>>> import numpy as np
>>> np.set_printoptions(suppress=True, linewidth=200)
>>> K = np.loadtxt("run0.csv", delimiter=",")
>>> K
array([[ 0.,  1.,  0.,  2., -2.,  2.,  2.,  3.,  0.,  1.,  3.],
       [-1.,  0., -2., -1.,  2.,  1., -3.,  2.,  3.,  1., -3.],
       [ 0.,  2.,  0., -1.,  1.,  2.,  0.,  2.,  3.,  3.,  0.],
       [-2.,  1.,  1.,  0.,  3.,  0.,  2.,  0.,  2., -2., -1.],
       [ 2., -2., -1., -3.,  0., -2.,  2.,  2.,  2., -1., -1.],
       [-2., -1., -2.,  0.,  2.,  0.,  1.,  0.,  1.,  1., -2.],
       [-2.,  3.,  0., -2., -2., -1.,  0.,  1.,  3.,  2.,  0.],
       [-3., -2., -2.,  0., -2.,  0., -1.,  0.,  0., -1.,  0.],
       [ 0., -3., -3., -2., -2., -1., -3.,  0.,  0.,  0.,  1.],
       [-1., -1., -3.,  2.,  1., -1., -2.,  1.,  0.,  0., -1.],
       [-3.,  3.,  0.,  1.,  1.,  2.,  0.,  0., -1.,  1.,  0.]])
>>> blk = np.stack([K, 3 * K, K[::-1]])
>>> blk.sum(axis=0)
array([[ -3.,   7.,   0.,   9.,  -7.,  10.,   8.,  12.,  -1.,   5.,  12.],
       [ -5.,  -1., -11.,  -2.,   9.,   3., -14.,   9.,  12.,   4., -13.],
       [  0.,   5.,  -3.,  -6.,   2.,   7.,  -3.,   8.,  12.,  12.,   1.],
       [-11.,   2.,   2.,   0.,  10.,   0.,   7.,   0.,   8.,  -9.,  -4.],
       [  6.,  -5.,  -4., -14.,  -2.,  -9.,   8.,   9.,  11.,  -2.,  -4.],
       [-10.,  -5., -10.,   0.,  10.,   0.,   5.,   0.,   5.,   5., -10.],
       [ -6.,  10.,  -1., -11.,  -8.,  -6.,   2.,   6.,  14.,   7.,  -1.],
       [-14.,  -7.,  -7.,   0.,  -5.,   0.,  -2.,   0.,   2.,  -6.,  -1.],
       [  0., -10., -12.,  -9.,  -7.,  -2., -12.,   2.,   3.,   3.,   4.],
       [ -5.,  -4., -14.,   7.,   6.,  -3., -11.,   6.,   3.,   1.,  -7.],
       [-12.,  13.,   0.,   6.,   2.,  10.,   2.,   3.,  -4.,   5.,   3.]])
>>> np.round(np.linalg.norm(blk, axis=(1, 2)), 3)
array([18.439, 55.317, 18.439])
>>> np.linalg.matrix_rank(blk)
array([10, 10, 10])
>>> np.round(np.linalg.det(blk), 3) + 0
array([0., 0., 0.])
>>> (blk @ K.T).shape
(3, 11, 11)
>>> x0 = np.array([3, 5, 0, -1, -1, -3, 0, 5, 2, 5, 4])
>>> x0 @ K @ x0
np.float64(0.0)
>>> np.round(np.linalg.svd(K, compute_uv=False), 3) + 0
array([9.263, 9.263, 7.164, 7.164, 4.87 , 4.87 , 2.61 , 2.61 , 1.533, 1.533, 0.   ])
>>> q = np.linalg.solve(np.eye(11) - K, np.eye(11) + K)
>>> np.round(np.linalg.det(q), 3)
np.float64(1.0)
>>> M2 = K / np.sqrt((K ** 2).mean(axis=1, keepdims=True))
>>> np.linalg.matrix_rank(K - K.mean(axis=1, keepdims=True))
np.int64(10)
>>> M2[4].round(3)
array([ 1.106, -1.106, -0.553, -1.658,  0.   , -1.106,  1.106,  1.106,  1.106, -0.553, -0.553])
>>> np.linalg.matrix_rank(M2) == np.linalg.matrix_rank(K)
np.True_
>>> np.round(np.linalg.matrix_power(K, 4), 3)
array([[ 1887.,  -995.,   700.,  -277.,  -779.,  -691.,   548.,  -431.,  -925.,  -725.,   765.],
       [ -995.,  3376.,  1718.,   732.,   791.,  1666.,  1357.,   602.,   824.,  1385.,   355.],
       [  700.,  1718.,  2346.,   792.,    66.,   651.,  1858.,  -530.,  -883.,  -101.,  1063.],
       [ -277.,   732.,   792.,  1485.,    60.,   745.,   449.,  -523., -1344.,  -134.,   736.],
       [ -779.,   791.,    66.,    60.,  2031.,   373.,   232.,   154.,  1036.,   139., -1427.],
       [ -691.,  1666.,   651.,   745.,   373.,  1121.,   444.,   373.,   181.,   813.,   299.],
       [  548.,  1357.,  1858.,   449.,   232.,   444.,  2039.,   -76.,  -267.,  -146.,   743.],
       [ -431.,   602.,  -530.,  -523.,   154.,   373.,   -76.,  1175.,  1463.,   917.,  -316.],
       [ -925.,   824.,  -883., -1344.,  1036.,   181.,  -267.,  1463.,  2769.,  1149., -1413.],
       [ -725.,  1385.,  -101.,  -134.,   139.,   813.,  -146.,   917.,  1149.,  1272.,   -90.],
       [  765.,   355.,  1063.,   736., -1427.,   299.,   743.,  -316., -1413.,   -90.,  1719.]])
>>> K.inv()
Traceback (most recent call last):
  File "<python-input-20>", line 1, in <module>
    K.inv()
    ^^^^^
AttributeError: 'numpy.ndarray' object has no attribute 'inv'
>>> np.allclose(K, K.T)
False
>>> rank = np.linalg.matrix_rank(K)
>>> rank
np.int64(10)
>>> ns = np.linalg.svd(K)[2][rank:].T
>>> [int(np.linalg.matrix_rank(np.delete(K, i, axis=0))) for i in range(11)]
[10, 10, 10, 10, 10, 10, 10, 10, 10, 10, 10]
>>> [int(np.linalg.matrix_rank(K[:i])) for i in range(1, len(K) + 1)]
[1, 2, 3, 4, 5, 6, 7, 8, 9, 10, 10]
>>> np.linalg.matrix_rank(K.T @ K), np.linalg.matrix_rank(K @ K.T)
(np.int64(10), np.int64(10))
>>> np.allclose(K @ ns, 0)
True
>>> A = np.load("block12.npy")
>>> A
array([[0, 0, 0, 0, 0, 0, 0],
       [0, 0, 0, 0, 0, 1, 0],
       [0, 0, 0, 0, 0, 0, 0],
       [0, 0, 0, 0, 0, 0, 0],
       [0, 0, 0, 0, 0, 0, 0],
       [0, 0, 2, 0, 0, 0, 0],
       [0, 0, 0, 0, 2, 0, 0]])
>>> np.linalg.cond(A) > 100
np.True_
>>> [round(float(x), 3) for x in np.linalg.svd(A, compute_uv=False)[:3]]
[2.0, 2.0, 1.0]
>>> np.linalg.matrix_rank(A, rtol=0.1)
np.int64(3)
>>> round(np.linalg.norm(A, 2) / np.linalg.norm(A), 3)
np.float64(0.667)
>>> Z = np.sign(np.array([[3, -5, -2, 5], [2, -4, 4, 1], [-3, 1, 2, 5], [-5, 0, -1, 5]]))
>>> M2 = (np.tril(Z, -1) + np.eye(4)) @ (np.triu(Z, 1) + np.eye(4))
>>> evals = np.array([0, -1, 1, -2])
>>> data = np.rint(M2 * evals @ np.linalg.inv(M2)) + 0
>>> data
array([[ -8.,   4.,  -3.,  -1.],
       [-12.,   4.,  -4.,  -4.],
       [ -3.,  -2.,   0.,  -5.],
       [  9.,  -4.,   3.,   2.]])
>>> x0 = np.array([1, -1, -2, 2])
>>> a = np.maximum(data @ x0, 0)
>>> np.flatnonzero(a > 1e-9)
array([3])
>>> data * (a > 1e-9)[:, None]
array([[-0.,  0., -0., -0.],
       [-0.,  0., -0., -0.],
       [-0., -0.,  0., -0.],
       [ 9., -4.,  3.,  2.]])
>>> hat = np.triu(np.array([[-2, 3, 0, 3], [3, 1, 3, 0], [2, 1, 2, -1], [3, 0, 1, 3]]), 1) + np.eye(4)
>>> M2 = hat @ data @ np.linalg.inv(hat)
>>> np.trace(M2), np.trace(data)
(np.float64(-2.0), np.float64(-2.0))
>>> np.linalg.matrix_rank(M2)
np.int64(3)
>>> hat @ data - data @ hat
array([[ -9.,  24., -15.,  15.],
       [ -9.,  30., -12.,  17.],
       [ -9.,  13.,   3.,   7.],
       [  0., -27.,  12., -24.]])
>>> Uu, sig, Vt = np.linalg.svd(data)
>>> evecs = Vt[:(sig > 1e-8).sum()]
>>> rng = np.random.default_rng(844)
>>> x0 = data[0] + 3 * data[2] + rng.integers(2) * np.eye(4)[2]
>>> x0
array([-17.,  -2.,  -3., -16.])
>>> np.round(evecs.T @ evecs, 3)
array([[ 0.75, -0.25,  0.25,  0.25],
       [-0.25,  0.75,  0.25,  0.25],
       [ 0.25,  0.25,  0.75, -0.25],
       [ 0.25,  0.25, -0.25,  0.75]])
>>> np.round(np.linalg.norm(x0 - evecs.T @ evecs @ x0), 3)
np.float64(0.0)
>>> np.round(np.diag(evecs.T @ evecs), 3)
array([0.75, 0.75, 0.75, 0.75])
>>> np.linalg.matrix_rank(np.vstack([data, x0]))
np.int64(3)
>>> np.linalg.lstsq(K[:-1].T, K[-1])[2]
np.int32(10)
>>> J = np.load("mat.npy")
>>> J
array([[-2,  2,  4, -3],
       [ 3, -5, -4,  0],
       [ 3,  3, -1, -1],
       [-4,  4, -3, -4],
       [-3, -2,  4, -4],
       [-2, -5, -1,  2],
       [-1,  0, -5,  1],
       [ 5,  0, -3,  2],
       [-2, -5,  4,  0],
       [-2, -2,  1,  1],
       [-5,  7,  8, -3]])
>>> C2 = np.cov(J, rowvar=False)
>>> np.median(J, axis=0)
array([-2.,  0., -1.,  0.])
>>> np.argwhere(np.triu(np.abs(np.corrcoef(J.T)) > 0.8, 1))
array([], shape=(0, 2), dtype=int64)
>>> C2.round(3)
array([[10.091, -3.373, -7.736,  4.082],
       [-3.373, 16.018,  4.509, -5.245],
       [-7.736,  4.509, 17.255, -4.773],
       [ 4.082, -5.245, -4.773,  5.364]])
>>> np.round(J.std(axis=0), 3)
array([3.029, 3.816, 3.961, 2.208])
>>> M = np.load("dump.npy")
>>> M
array([[-3,  0, -3,  0, -3,  0],
       [ 3,  1,  3,  1,  3,  1],
       [ 3, -2,  3, -2,  3, -2],
       [-3,  0, -3,  0, -3,  0],
       [ 3,  1,  3,  1,  3,  1],
       [ 3, -2,  3, -2,  3, -2]])
>>> rank = np.linalg.matrix_rank(M)
>>> rank
np.int64(2)
>>> ns = np.linalg.svd(M)[2][rank:].T
>>> np.allclose(M @ ns, 0)
True
>>> np.round(ns @ ns.T, 3) + 0
array([[ 0.667,  0.   , -0.333,  0.   , -0.333,  0.   ],
       [ 0.   ,  0.667,  0.   , -0.333,  0.   , -0.333],
       [-0.333,  0.   ,  0.667,  0.   , -0.333,  0.   ],
       [ 0.   , -0.333,  0.   ,  0.667,  0.   , -0.333],
       [-0.333,  0.   , -0.333,  0.   ,  0.667,  0.   ],
       [ 0.   , -0.333,  0.   , -0.333,  0.   ,  0.667]])
>>> [int(np.linalg.matrix_rank(M[:i])) for i in range(1, len(M) + 1)]
[1, 2, 2, 2, 2, 2]
>>> [int(np.linalg.matrix_rank(M[:, :j + 1])) for j in range(6)]
[1, 2, 2, 2, 2, 2]
>>> np.round(M @ ns, 3) + 0
array([[0., 0., 0., 0.],
       [0., 0., 0., 0.],
       [0., 0., 0., 0.],
       [0., 0., 0., 0.],
       [0., 0., 0., 0.],
       [0., 0., 0., 0.]])
>>> W0 = np.load("out13.npy")
>>> W0.round(3)
array([[ 0.046,  0.046,  0.028, -0.157,  0.083,  0.   , -0.018,  0.028,  0.092],
       [ 0.046,  0.046,  0.028, -0.157,  0.083,  0.   , -0.018,  0.028,  0.092],
       [ 0.028,  0.028,  0.017, -0.094,  0.05 ,  0.   , -0.011,  0.017,  0.055],
       [-0.157, -0.157, -0.094,  0.533, -0.282,  0.   ,  0.063, -0.094, -0.314],
       [ 0.083,  0.083,  0.05 , -0.282,  0.149,  0.   , -0.033,  0.05 ,  0.166],
       [ 0.   ,  0.   ,  0.   ,  0.   ,  0.   ,  0.   ,  0.   ,  0.   ,  0.   ],
       [-0.018, -0.018, -0.011,  0.063, -0.033,  0.   ,  0.007, -0.011, -0.037],
       [ 0.028,  0.028,  0.017, -0.094,  0.05 ,  0.   , -0.011,  0.017,  0.055],
       [ 0.092,  0.092,  0.055, -0.314,  0.166,  0.   , -0.037,  0.055,  0.185]])
>>> x0 = np.array([-4, 5, -5, -5, -1, -2, 2, -3, 2])
>>> np.round(W0 @ W0 @ x0, 3)
array([ 0.673,  0.673,  0.404, -2.29 ,  1.212,  0.   , -0.269,  0.404,  1.347])
>>> np.round(W0 @ x0, 3)
array([ 0.673,  0.673,  0.404, -2.29 ,  1.212,  0.   , -0.269,  0.404,  1.347])
>>> round(float((x0 - W0 @ x0) @ (W0 @ x0)), 3)
0.0
>>> Uu, sig, Vt = np.linalg.svd(W0)
>>> evecs = Vt[:(sig > 1e-8).sum()]
>>> x0 = W0[0] + 5 * W0[1] + rng.integers(2) * np.eye(9)[0]
>>> x0.round(3)
array([ 1.277,  0.277,  0.166, -0.941,  0.498,  0.   , -0.111,  0.166,  0.554])
>>> np.round(np.linalg.norm(x0 - evecs.T @ evecs @ x0), 3)
np.float64(0.977)
>>> np.allclose(evecs.T @ evecs @ x0, x0)
False
>>> M2 = np.array([[2, 0, 0, -1, 0],
...     [-3, 3, 3, 5, -5],
...     [5, -5, -1, -4, 3],
...     [5, 2, -2, 0, -5],
...     [0, 5, 5, 5, 1]])
>>> m1 = np.triu(M2)
>>> m1
array([[ 2,  0,  0, -1,  0],
       [ 0,  3,  3,  5, -5],
       [ 0,  0, -1, -4,  3],
       [ 0,  0,  0,  0, -5],
       [ 0,  0,  0,  0,  1]])
>>> np.round(np.sort(np.abs(np.linalg.eigvals(m1))), 3)
array([0., 1., 1., 2., 3.])
>>> labels = rng.permutation(5)
>>> labels
array([1, 2, 0, 3, 4])
>>> M2 = m1[labels][:, labels]
>>> np.allclose(M2, m1)
False
>>> round(float(np.linalg.det(M2)), 3), np.round(np.linalg.det(m1[labels]), 3)
(0.0, np.float64(0.0))
>>> np.diag(M2)
array([ 3, -1,  2,  0,  1])
>>> np.argsort(-np.linalg.norm(m1, axis=0).round(6), kind="stable")[:3]
array([4, 3, 2])
>>> np.linalg.matrix_rank(m1, rtol=0.1)
np.int64(4)
>>> W1 = np.array([[0, 0, 2], [2, 5, 0], [5, 2, 0], [1, 0, 0], [3, 3, 4]])
>>> coef = np.array([-2, -2, -3])
>>> H = np.maximum(m1 @ W1 + coef, 0)
>>> H
array([[0, 0, 1],
       [9, 4, 0],
       [0, 5, 9],
       [0, 0, 0],
       [1, 1, 1]])
>>> np.linalg.matrix_rank(H)
np.int64(3)
>>> (H > 0).astype(int)
array([[0, 0, 1],
       [1, 1, 0],
       [0, 1, 1],
       [0, 0, 0],
       [1, 1, 1]])
>>> (H > 0).mean(axis=0)
array([0.4, 0.6, 0.6])
>>> Z = np.array([[-2, 1, 2], [1, -1, 1], [-1, 2, -2]])
>>> H @ Z
array([[ -1,   2,  -2],
       [-14,   5,  22],
       [ -4,  13, -13],
       [  0,   0,   0],
       [ -2,   2,   1]])
>>> W1 @ Z
array([[-2,  4, -4],
       [ 1, -3,  9],
       [-8,  3, 12],
       [-2,  1,  2],
       [-7,  8,  1]])
>>> F = np.load("arr.npy")
>>> F
array([[ 2., -1.,  0.,  0.,  0.,  0.,  0.,  0.,  0.,  0.,  0.,  0.,  0.,  0.],
       [-1.,  2., -1.,  0.,  0.,  0.,  0.,  0.,  0.,  0.,  0.,  0.,  0.,  0.],
       [ 0., -1.,  5., -1.,  0.,  0.,  0.,  0.,  0.,  0.,  0.,  0.,  0.,  0.],
       [ 0.,  0., -1.,  5., -1.,  0.,  0.,  0.,  0.,  0.,  0.,  0.,  0.,  0.],
       [ 0.,  0.,  0., -1.,  6., -1.,  0.,  0.,  0.,  0.,  0.,  0.,  0.,  0.],
       [ 0.,  0.,  0.,  0., -1.,  1., -1.,  0.,  0.,  0.,  0.,  0.,  0.,  0.],
       [ 0.,  0.,  0.,  0.,  0., -1.,  7., -1.,  0.,  0.,  0.,  0.,  0.,  0.],
       [ 0.,  0.,  0.,  0.,  0.,  0., -1.,  4., -1.,  0.,  0.,  0.,  0.,  0.],
       [ 0.,  0.,  0.,  0.,  0.,  0.,  0., -1.,  1., -1.,  0.,  0.,  0.,  0.],
       [ 0.,  0.,  0.,  0.,  0.,  0.,  0.,  0., -1.,  6., -1.,  0.,  0.,  0.],
       [ 0.,  0.,  0.,  0.,  0.,  0.,  0.,  0.,  0., -1.,  2., -1.,  0.,  0.],
       [ 0.,  0.,  0.,  0.,  0.,  0.,  0.,  0.,  0.,  0., -1.,  6., -1.,  0.],
       [ 0.,  0.,  0.,  0.,  0.,  0.,  0.,  0.,  0.,  0.,  0., -1.,  6., -1.],
       [ 0.,  0.,  0.,  0.,  0.,  0.,  0.,  0.,  0.,  0.,  0.,  0., -1.,  4.]])
>>> Uu, sig, Vt = np.linalg.svd(F, full_matrices=False)
>>> (sig > 1e-8).sum()
np.int64(14)
>>> Uu.shape, sig.shape, Vt.shape
((14, 14), (14,), (14, 14))
>>> round(float(np.sqrt((sig ** 2).sum())), 3), round(float(np.linalg.norm(F)), 3)
(17.748, 17.748)
